$ ipython --no-banner

In [1]: import numpy as np

In [2]: import numpy.linalg as la

In [3]: np.set_printoptions(suppress=True, linewidth=160)

In [4]: tidy = lambda a: np.round(a, 1) + 0

In [5]: mat = np.load("layer8.npy")

In [6]: mat
Out[6]: 
array([[0, 0, 0, 1, 0],
       [0, 1, 0, 0, 0],
       [0, 0, 1, 0, 0],
       [0, 0, 0, 0, 1],
       [1, 0, 0, 0, 0]])

In [7]: # a transition matrix

In [8]: mat @ np.ones(5)
Out[8]: array([1., 1., 1., 1., 1.])

In [9]: la.matrix_power(mat, 100)
Out[9]: 
array([[0, 0, 0, 1, 0],
       [0, 1, 0, 0, 0],
       [0, 0, 1, 0, 0],
       [0, 0, 0, 0, 1],
       [1, 0, 0, 0, 0]])

In [10]: mat.sum(axis=1)
Out[10]: array([1, 1, 1, 1, 1])

In [11]: tidy(np.sort(np.abs(la.eigvals(mat)))[::-1])
Out[11]: array([1., 1., 1., 1., 1.])

In [12]: pr = np.eye(5)[3]

In [13]: for _ in range(5):
    ...:     pr = pr @ mat
    ...:     print(pr.round(1))
    ...: 
[0. 0. 0. 0. 1.]
[1. 0. 0. 0. 0.]
[0. 0. 0. 1. 0.]
[0. 0. 0. 0. 1.]
[1. 0. 0. 0. 0.]

In [14]: x = np.array([2, 0, 2, 2, 1])

In [15]: tidy(np.abs(la.eigvals(mat)))
Out[15]: array([1., 1., 1., 1., 1.])

In [16]: [p for p in range(1, 25) if np.allclose(la.matrix_power(mat, p), np.eye(5))]
Out[16]: [3, 6, 9, 12, 15, 18, 21, 24]

In [17]: tidy(la.norm(x)), tidy(la.norm(mat @ x))
Out[17]: (np.float64(3.6), np.float64(3.6))

In [18]: tidy(np.sort(np.abs(np.degrees(np.angle(la.eigvals(mat))))))
Out[18]: array([  0.,   0.,   0., 120., 120.])

In [19]: A2 = la.inv(mat)

In [20]: tidy(la.inv(A2))
Out[20]: 
array([[0., 0., 0., 1., 0.],
       [0., 1., 0., 0., 0.],
       [0., 0., 1., 0., 0.],
       [0., 0., 0., 0., 1.],
       [1., 0., 0., 0., 0.]])

In [21]: mat @ A2
Out[21]: 
array([[1., 0., 0., 0., 0.],
       [0., 1., 0., 0., 0.],
       [0., 0., 1., 0., 0.],
       [0., 0., 0., 1., 0.],
       [0., 0., 0., 0., 1.]])

In [22]: np.allclose(A2, mat.T)
Out[22]: True

In [23]: tidy(la.slogdet(mat)[0])
Out[23]: np.float64(1.0)

In [24]: tidy(la.det(mat) * la.det(A2))
Out[24]: np.float64(1.0)

In [25]: M = np.loadtxt("sample13.csv", delimiter=",")

In [26]: tidy(M)
Out[26]: 
array([[0.3, 0.3, 0.1, 0.3],
       [0.3, 0.3, 0.1, 0.3],
       [0.1, 0.1, 0. , 0.1],
       [0.3, 0.3, 0.1, 0.3]])

In [27]: evals, vecs = la.eigh(M)

In [28]: np.unique(evals.round(6) + 0, return_counts=True)[1]
Out[28]: array([3, 1])

In [29]: tidy(vecs @ np.diag(evals) @ vecs.T)
Out[29]: 
array([[0.3, 0.3, 0.1, 0.3],
       [0.3, 0.3, 0.1, 0.3],
       [0.1, 0.1, 0. , 0.1],
       [0.3, 0.3, 0.1, 0.3]])

In [30]: tidy(la.eigvalsh(M + -3 * np.eye(4)))
Out[30]: array([-3., -3., -3., -2.])

In [31]: tidy(la.svd(M, compute_uv=False))
Out[31]: array([1., 0., 0., 0.])

In [32]: tidy(la.eigvalsh(M @ M))
Out[32]: array([0., 0., 0., 1.])

In [33]: (evals > 1e-8).sum(), (evals < -1e-8).sum()
Out[33]: (np.int64(1), np.int64(0))

In [34]: r = la.matrix_rank(M)

In [35]: r
Out[35]: np.int64(1)

In [36]: N = la.svd(M)[2][r:].T

In [37]: N.shape
Out[37]: (4, 3)

In [38]: la.matrix_rank(M.T @ M), la.matrix_rank(M @ M.T)
Out[38]: (np.int64(1), np.int64(1))

In [39]: [int(la.matrix_rank(M[:i])) for i in range(1, len(M) + 1)]
Out[39]: [1, 1, 1, 1]

In [40]: np.allclose(M @ N, 0)
Out[40]: True

In [41]: tidy(N @ N.T)
Out[41]: 
array([[ 0.7, -0.3, -0.1, -0.3],
       [-0.3,  0.7, -0.1, -0.3],
       [-0.1, -0.1,  1. , -0.1],
       [-0.3, -0.3, -0.1,  0.7]])

In [42]: Uu, s, VT = la.svd(M, full_matrices=False)

In [43]: tidy(Uu.T @ M @ VT.T)
Out[43]: 
array([[1., 0., 0., 0.],
       [0., 0., 0., 0.],
       [0., 0., 0., 0.],
       [0., 0., 0., 0.]])

In [44]: tidy(Uu.T @ Uu)
Out[44]: 
array([[1., 0., 0., 0.],
       [0., 1., 0., 0.],
       [0., 0., 1., 0.],
       [0., 0., 0., 1.]])

In [45]: tidy(VT @ VT.T)
Out[45]: 
array([[1., 0., 0., 0.],
       [0., 1., 0., 0.],
       [0., 0., 1., 0.],
       [0., 0., 0., 1.]])

In [46]: tidy(np.abs(VT[0]))
Out[46]: array([0.6, 0.6, 0.2, 0.6])

In [47]: tidy(s)
Out[47]: array([1., 0., 0., 0.])

In [48]: rng = np.random.default_rng(868)

In [49]: lab = rng.permutation(4)

In [50]: lab
Out[50]: array([3, 1, 0, 2])

In [51]: A2 = M[lab][:, lab]

In [52]: tidy(np.diag(A2))
Out[52]: array([0.3, 0.3, 0.3, 0. ])

In [53]: tidy(np.trace(A2))
Out[53]: np.float64(1.0)

In [54]: np.allclose(A2, M)
Out[54]: False

In [55]: tidy(A2)
Out[55]: 
array([[0.3, 0.3, 0.3, 0.1],
       [0.3, 0.3, 0.3, 0.1],
       [0.3, 0.3, 0.3, 0.1],
       [0.1, 0.1, 0.1, 0. ]])

In [56]: O, r_ = la.qr(mat)

In [57]: O @ r_
Out[57]: 
array([[0., 0., 0., 1., 0.],
       [0., 1., 0., 0., 0.],
       [0., 0., 1., 0., 0.],
       [0., 0., 0., 0., 1.],
       [1., 0., 0., 0., 0.]])

In [58]: np.trace(O @ O.T)
Out[58]: np.float64(5.0)

In [59]: O.T @ O
Out[59]: 
array([[1., 0., 0., 0., 0.],
       [0., 1., 0., 0., 0.],
       [0., 0., 1., 0., 0.],
       [0., 0., 0., 1., 0.],
       [0., 0., 0., 0., 1.]])

In [60]: m1 = np.loadtxt("test10.csv", delimiter=",")

In [61]: m1
Out[61]: 
array([[ -9.3,  -4.5,   6.7, -12.6,  12.4],
       [ -5.9,  -2.7,   4. ,  -7.8,   7.5],
       [  2.5,   1.3,  -1.6,   3.4,  -3.6],
       [ -3.2,  -1.6,   2.1,  -4.3,   4.4],
       [  1.8,   0.8,  -1.2,   2.6,  -1.9],
       [ -0.2,   0.2,   0. ,  -0.2,  -0.4],
       [  8.8,   4. ,  -5.8,  11.4, -11.7],
       [ -3.7,  -1.8,   2.6,  -5.2,   5.4],
       [-10.4,  -5.5,   6.4, -13.5,  13.2],
       [ -4.2,  -1.9,   2.9,  -5.5,   5.4],
       [ -3.7,  -1.7,   2.5,  -4.8,   4.5],
       [ -6.1,  -2.6,   4.1,  -8. ,   7.6],
       [  2.6,   1. ,  -1.5,   2.6,  -2.8],
       [-12.4,  -5.7,   8.4, -16.1,  15.9],
       [ -2.9,  -0.9,   1.4,  -2.9,   3.4]])

In [62]: cen = m1 - m1.mean(axis=0)

In [63]: Uu, s, VT = la.svd(cen, full_matrices=False)

In [64]: tidy(np.abs(VT[-1]))
Out[64]: array([0.1, 0.5, 0.7, 0.5, 0.1])

In [65]: np.searchsorted(np.cumsum(s ** 2) / (s ** 2).sum(), 0.9) + 1
Out[65]: np.int64(1)

In [66]: (np.sign(Uu[:, 0]) == np.sign(Uu[0, 0])).astype(int)
Out[66]: array([1, 1, 0, 1, 0, 0, 0, 1, 1, 1, 1, 1, 0, 1, 0])

In [67]: tidy(s)
Out[67]: array([46.9,  1. ,  0.9,  0.9,  0.4])

In [68]: tidy(VT[0] * np.sign(VT[0, np.abs(VT[0]).argmax()]))
Out[68]: array([ 0.4,  0.2, -0.3,  0.6, -0.6])

In [69]: np.abs(VT[0]).argmax()
Out[69]: np.int64(3)

In [70]: x = np.array([-1, -2, -2, 1, 1])

In [71]: (m1 @ x).argmax()
Out[71]: np.int64(8)

In [72]: tidy(m1 @ np.ones(5))
Out[72]: array([-7.3, -4.9,  2. , -2.6,  2.1, -0.6,  6.7, -2.7, -9.8, -3.3, -3.2, -5. ,  1.9, -9.9, -1.9])

In [73]: np.sign((m1 @ x).round(6))
Out[73]: array([ 1.,  1., -1.,  1., -1., -1., -1.,  1.,  1.,  1.,  1.,  1., -1.,  1.,  1.])

In [74]: tidy(m1 @ (2 * x))
Out[74]: array([  9.4,   6. ,  -4.2,   4.6,  -0.6,  -1.6, -11. ,   4.6,  16.6,   4.2,   3.6,   5.4,  -3.6,  13.6,   4.8])

In [75]: m1 * x
Out[75]: 
array([[  9.3,   9. , -13.4, -12.6,  12.4],
       [  5.9,   5.4,  -8. ,  -7.8,   7.5],
       [ -2.5,  -2.6,   3.2,   3.4,  -3.6],
       [  3.2,   3.2,  -4.2,  -4.3,   4.4],
       [ -1.8,  -1.6,   2.4,   2.6,  -1.9],
       [  0.2,  -0.4,  -0. ,  -0.2,  -0.4],
       [ -8.8,  -8. ,  11.6,  11.4, -11.7],
       [  3.7,   3.6,  -5.2,  -5.2,   5.4],
       [ 10.4,  11. , -12.8, -13.5,  13.2],
       [  4.2,   3.8,  -5.8,  -5.5,   5.4],
       [  3.7,   3.4,  -5. ,  -4.8,   4.5],
       [  6.1,   5.2,  -8.2,  -8. ,   7.6],
       [ -2.6,  -2. ,   3. ,   2.6,  -2.8],
       [ 12.4,  11.4, -16.8, -16.1,  15.9],
       [  2.9,   1.8,  -2.8,  -2.9,   3.4]])

In [76]: la.norm(m1 @ x) <= la.norm(m1, 2) * la.norm(x) + 1e-9
Out[76]: np.True_

In [77]: J = np.load("arr.npy")

In [78]: J
Out[78]: 
array([[-3.,  1., -3.,  2., -3.,  2.],
       [-2.,  1.,  0., -1.,  1.,  4.],
       [-1.,  0.,  3., -2., -2.,  5.],
       [-3.,  2., -1.,  3.,  2.,  2.],
       [ 0.,  0., -2.,  1.,  1.,  5.],
       [ 0.,  0.,  0.,  0.,  0.,  0.]])

In [79]: Uu, s, VT = la.svd(J)

In [80]: vecs = VT[:(s > 1e-8).sum()]

In [81]: x = J[4] + 5 * J[5] + rng.integers(2) * np.eye(6)[4]

In [82]: x
Out[82]: array([ 0.,  0., -2.,  1.,  2.,  5.])

In [83]: np.allclose(vecs.T @ vecs @ x, x)
Out[83]: False

In [84]: tidy(np.diag(vecs.T @ vecs))
Out[84]: array([0.8, 0.2, 1. , 1. , 1. , 1. ])

In [85]: tidy(np.trace(la.pinv(J) @ J))
Out[85]: np.float64(5.0)

In [86]: np.unique(J.round(6), axis=0).shape
Out[86]: (6, 6)

In [87]: tidy(J @ la.pinv(J) @ J)
Out[87]: 
array([[-3.,  1., -3.,  2., -3.,  2.],
       [-2.,  1.,  0., -1.,  1.,  4.],
       [-1.,  0.,  3., -2., -2.,  5.],
       [-3.,  2., -1.,  3.,  2.,  2.],
       [ 0.,  0., -2.,  1.,  1.,  5.],
       [ 0.,  0.,  0.,  0.,  0.,  0.]])

In [88]: np.abs(np.diag(la.qr(J)[1])) > 1e-9
Out[88]: array([ True,  True,  True,  True,  True, False])

In [89]: r = la.matrix_rank(J)

In [90]: r
Out[90]: np.int64(5)

In [91]: N = la.svd(J)[2][r:].T

In [92]: tidy(J @ N)
Out[92]: 
array([[0.],
       [0.],
       [0.],
       [0.],
       [0.],
       [0.]])

In [93]: tidy(N @ N.T)
Out[93]: 
array([[ 0.2,  0.4,  0. ,  0. , -0.1,  0. ],
       [ 0.4,  0.8,  0. , -0.1, -0.1,  0. ],
       [ 0. ,  0. ,  0. ,  0. ,  0. ,  0. ],
       [ 0. , -0.1,  0. ,  0. ,  0. ,  0. ],
       [-0.1, -0.1,  0. ,  0. ,  0. ,  0. ],
       [ 0. ,  0. ,  0. ,  0. ,  0. ,  0. ]])

In [94]: [int(la.matrix_rank(np.delete(J, i, axis=0))) for i in range(6)]
Out[94]: [4, 4, 4, 4, 4, 5]

In [95]: Uu, s, VT = la.svd(J)

In [96]: tidy(s)
Out[96]: array([9.4, 6.6, 4.4, 3.2, 1.5, 0. ])

In [97]: A2 = Uu[:, :5] @ np.diag(s[:5]) @ VT[:5]

In [98]: la.matrix_rank(J, rtol=0.05)
Out[98]: np.int64(5)

In [99]: feats = np.array([[-2.0, 1.0, 1.0], [1.0, -2.0, 1.0], [1.0, 1.0, -2.0]])

In [100]: # symmetric

In [101]: np.unique(M.round(6), axis=0).shape
Out[101]: (2, 4)

In [102]: tidy(np.trace(la.pinv(M) @ M))
Out[102]: np.float64(1.0)

In [103]: tidy(M @ la.pinv(M) @ M)
Out[103]: 
array([[0.3, 0.3, 0.1, 0.3],
       [0.3, 0.3, 0.1, 0.3],
       [0.1, 0.1, 0. , 0.1],
       [0.3, 0.3, 0.1, 0.3]])

In [104]: np.all(la.eigvalsh(feats) > 0)
Out[104]: np.False_

In [105]: tidy(la.eigvalsh(feats).min())
Out[105]: np.float64(-3.0)

In [106]: Uu, s, VT = la.svd(feats)

In [107]: tidy(s)
Out[107]: array([3., 3., 0.])

In [108]: A2 = Uu[:, :2] @ np.diag(s[:2]) @ VT[:2]

In [109]: la.matrix_rank(A2)
Out[109]: np.int64(2)

In [110]: la.matrix_rank(feats, rtol=0.05)
Out[110]: np.int64(2)

In [111]: A2 = np.array([[2, 2], [2, 1], [2, 1]])

In [112]: np.einsum("ij->j", feats)
Out[112]: array([0., 0., 0.])

In [113]: np.einsum("ik,kj->ij", feats, A2)
Out[113]: 
array([[ 0., -2.],
       [ 0.,  1.],
       [ 0.,  1.]])

In [114]: W0 = np.load("dump.npy")

In [115]: W0
Out[115]: 
array([[3., 2., 0.],
       [2., 3., 0.],
       [0., 0., 3.]])

In [116]: # splits into 2 blocks

In [117]: low = la.cholesky(W0)

In [118]: tidy(np.diag(low) ** 2)
Out[118]: array([3. , 1.7, 3. ])

In [119]: tidy(low @ low.T)
Out[119]: 
array([[3., 2., 0.],
       [2., 3., 0.],
       [0., 0., 3.]])

In [120]: tidy(np.prod(np.diag(low)) ** 2), tidy(la.det(W0))
Out[120]: (np.float64(15.0), np.float64(15.0))

In [121]: f = np.array([-3, 2, 3])

In [122]: np.array([np.convolve(row, f, "same") for row in W0])
Out[122]: 
array([[ 0., 13.,  6.],
       [-5., 12.,  9.],
       [ 0., -9.,  6.]])

In [123]: K = np.load("run14.npy")

In [124]: tidy(K)
Out[124]: 
array([[ 0. , -0.1, -0.2],
       [-0.1,  0.7,  1.3],
       [-0.2,  1.3,  2.3]])

In [125]: lab = rng.permutation(3)

In [126]: lab
Out[126]: array([1, 0, 2])

In [127]: A2 = K[lab][:, lab]

In [128]: tidy(np.sort(np.abs(la.eigvals(A2))))
Out[128]: array([0., 0., 3.])

In [129]: np.trace(A2)
Out[129]: np.float64(3.0)

In [130]: tidy(la.det(A2)), tidy(la.det(K[lab]))
Out[130]: (np.float64(0.0), np.float64(0.0))

In [131]: Uu, s, VT = la.svd(K)

In [132]: np.argmax(s[:-1] / (s[1:] + 1e-6)) + 1
Out[132]: np.int64(1)

In [133]: tidy(s)
Out[133]: array([3., 0., 0.])

In [134]: A2 = Uu[:, :1] @ np.diag(s[:1]) @ VT[:1]

In [135]: tidy(la.norm(K - A2) / la.norm(K))
Out[135]: np.float64(0.0)

In [136]: tidy(np.abs(K - A2).max())
Out[136]: np.float64(0.0)

In [137]: la.lstsq(K[:-1].T, K[-1])[2]
Out[137]: np.int32(1)

In [138]: tidy(K @ la.pinv(K) @ K)
Out[138]: 
array([[ 0. , -0.1, -0.2],
       [-0.1,  0.7,  1.3],
       [-0.2,  1.3,  2.3]])

In [139]: np.unique(K.round(6), axis=0).shape
Out[139]: (3, 3)

In [140]: X = np.load("w.npy")

In [141]: X
Out[141]: 
array([[0, 1, 0, 0],
       [1, 1, 0, 0],
       [0, 0, 0, 1],
       [0, 0, 1, 1]])

In [142]: lab = rng.permutation(4)

In [143]: lab
Out[143]: array([2, 0, 1, 3])

In [144]: A2 = X[lab][:, lab]

In [145]: A2
Out[145]: 
array([[0, 0, 0, 1],
       [0, 0, 1, 0],
       [0, 1, 1, 0],
       [1, 0, 0, 1]])

In [146]: np.allclose(A2, X)
Out[146]: False

In [147]: tidy(la.det(A2)), tidy(la.det(X[lab]))
Out[147]: (np.float64(1.0), np.float64(1.0))

In [148]: np.diag(A2)
Out[148]: array([0, 0, 1, 1])

In [149]: evals, vecs = la.eigh(X)

In [150]: np.unique(evals.round(6) + 0, return_counts=True)[1]
Out[150]: array([2, 2])

In [151]: (evals > 1e-8).sum(), (evals < -1e-8).sum()
Out[151]: (np.int64(2), np.int64(2))

In [152]: tidy(la.eigvalsh(X + -3 * np.eye(4)))
Out[152]: array([-3.6, -3.6, -1.4, -1.4])

In [153]: tidy(la.eigvalsh(X @ X))
Out[153]: array([0.4, 0.4, 2.6, 2.6])

In [154]: tidy(la.svd(X, compute_uv=False))
Out[154]: array([1.6, 1.6, 0.6, 0.6])
